$ python3 -q
>>> import numpy as np
>>> from numpy import linalg as LA
>>> np.set_printoptions(precision=3, suppress=True, linewidth=140, legacy="1.25")
>>> tidy = lambda a: np.round(a, 3) + 0
>>> arr = np.loadtxt("run3.csv", delimiter=",")
>>> print(arr)
[[ 2. -1.  2. -3.  0.]
 [-1.  9.  0.  6.  0.]
 [ 2.  0.  6. -2. -3.]
 [-3.  6. -2.  7. -1.]
 [ 0.  0. -3. -1.  9.]]
>>> vals, V = LA.eigh(arr)
>>> print(np.unique(vals.round(6) + 0, return_counts=True)[1])
[1 1 1 1 1]
>>> print(tidy(vals.sum()), np.trace(arr))
33.0 33.0
>>> print(arr.mean(axis=0))
[0.  2.8 0.6 1.4 1. ]
>>> print(arr.shape)
(5, 5)
>>> print(LA.matrix_rank(arr))
4
>>> print(np.unravel_index(np.abs(arr).argmax(), arr.shape))
(1, 1)
>>> print(tidy(LA.svd(arr, compute_uv=False)))
[15.017 10.937  5.649  1.397  0.   ]
>>> print(np.diff(arr, axis=0))
[[-3. 10. -2.  9.  0.]
 [ 3. -9.  6. -8. -3.]
 [-5.  6. -8.  9.  2.]
 [ 3. -6. -1. -8. 10.]]
>>> print(arr.sum(axis=0))
[ 0. 14.  3.  7.  5.]
>>> print(np.count_nonzero(arr))
19
>>> M = np.load("case2.npy")
>>> print(M)
[[3 0 0]
 [0 0 3]
 [0 2 0]]
>>> # 2 blocks once reordered
>>> B = np.array([[2, 2], [2, 0]])
>>> Z = np.kron(B, M)
>>> print(Z.shape)
(6, 6)
>>> print(LA.matrix_rank(Z))
6
>>> print(np.unravel_index(np.abs(M).argmax(), M.shape))
(0, 0)
>>> LA.rank(M)
Traceback (most recent call last):
  File "<python-input-25>", line 1, in <module>
    LA.rank(M)
    ^^^^^^^
AttributeError: module 'numpy.linalg' has no attribute 'rank'
>>> print(M - M[0])
[[ 0  0  0]
 [-3  0  3]
 [-3  2  0]]
>>> print(tidy(M.mean(axis=0)))
[1.    0.667 1.   ]
>>> print(M.sum(axis=0))
[3 2 3]
>>> print(tidy(LA.svd(M, compute_uv=False)))
[3. 3. 2.]
>>> print(M.shape)
(3, 3)
>>> print(np.diff(M, axis=0))
[[-3  0  3]
 [ 0  2 -3]]
>>> rng = np.random.default_rng(9028)
>>> idx = rng.integers(0, 3, 4)
>>> mat = np.triu((idx[:, None] == idx) & (rng.random((4, 4)) < 0.8), 1).astype(int)
>>> mat += mat.T
>>> print(mat)
[[0 0 1 0]
 [0 0 0 0]
 [1 0 0 0]
 [0 0 0 0]]
>>> # splits into 3 blocks
>>> print(tidy(LA.pinv(mat)))
[[0. 0. 1. 0.]
 [0. 0. 0. 0.]
 [1. 0. 0. 0.]
 [0. 0. 0. 0.]]
>>> P = np.triu(np.array([[1, 2, 1, 2], [0, 3, 2, 3], [0, 0, 2, 2], [2, 3, 0, 0]]), 1) + np.eye(4)
>>> B = P @ mat @ LA.inv(P)
>>> print(B)
[[ 1. -2.  4. -4.]
 [ 2. -4.  6. -4.]
 [ 1. -2.  3. -2.]
 [ 0.  0.  0.  0.]]
>>> print(tidy(np.poly(B)))
[ 1.  0. -1.  0.  0.]
